>>> import numpy as np
>>> from numpy import linalg as LA
>>> np.set_printoptions(precision=2, suppress=True, linewidth=120)
>>> arr = np.load("arr.npy")
>>> arr
array([[2, 0, 0, 0, 0, 0, 1],
       [0, 2, 0, 0, 1, 0, 0],
       [0, 0, 1, 0, 1, 0, 0],
       [0, 0, 0, 2, 0, 1, 0],
       [0, 1, 2, 0, 2, 0, 0],
       [0, 0, 0, 2, 0, 1, 0],
       [2, 0, 0, 0, 0, 0, 2]])
>>> # rows and columns are dependent
>>> np.sort(LA.eigvals(arr).real)
array([-0.17,  0.  ,  0.59,  1.69,  3.  ,  3.41,  3.48])
>>> X = np.loadtxt("a.csv", delimiter=",")
>>> X
array([[9., 0., 0., 0., 0., 0., 0., 0., 0.],
       [0., 1., 0., 0., 0., 0., 0., 0., 0.],
       [0., 0., 6., 0., 0., 0., 0., 0., 0.],
       [0., 0., 0., 1., 0., 0., 0., 0., 0.],
       [0., 0., 0., 0., 5., 0., 0., 0., 0.],
       [0., 0., 0., 0., 0., 7., 0., 0., 0.],
       [0., 0., 0., 0., 0., 0., 6., 0., 0.],
       [0., 0., 0., 0., 0., 0., 0., 4., 0.],
       [0., 0., 0., 0., 0., 0., 0., 0., 6.]])
>>> ev, evecs = LA.eigh(X)
>>> x0 = np.array([4, 0, 4, 0, 2, 0, 2, 2, 5])
>>> (np.sign(evecs[:, -1].round(6)) == np.sign(evecs[0, -1].round(6))).astype(int)
array([1, 0, 0, 0, 0, 0, 0, 0, 0])
>>> np.abs(X).sum(axis=1).max(), np.abs(ev).max()
(np.float64(9.0), np.float64(9.0))
>>> evecs * np.abs(ev) @ evecs.T
array([[9., 0., 0., 0., 0., 0., 0., 0., 0.],
       [0., 1., 0., 0., 0., 0., 0., 0., 0.],
       [0., 0., 6., 0., 0., 0., 0., 0., 0.],
       [0., 0., 0., 1., 0., 0., 0., 0., 0.],
       [0., 0., 0., 0., 5., 0., 0., 0., 0.],
       [0., 0., 0., 0., 0., 7., 0., 0., 0.],
       [0., 0., 0., 0., 0., 0., 6., 0., 0.],
       [0., 0., 0., 0., 0., 0., 0., 4., 0.],
       [0., 0., 0., 0., 0., 0., 0., 0., 6.]])
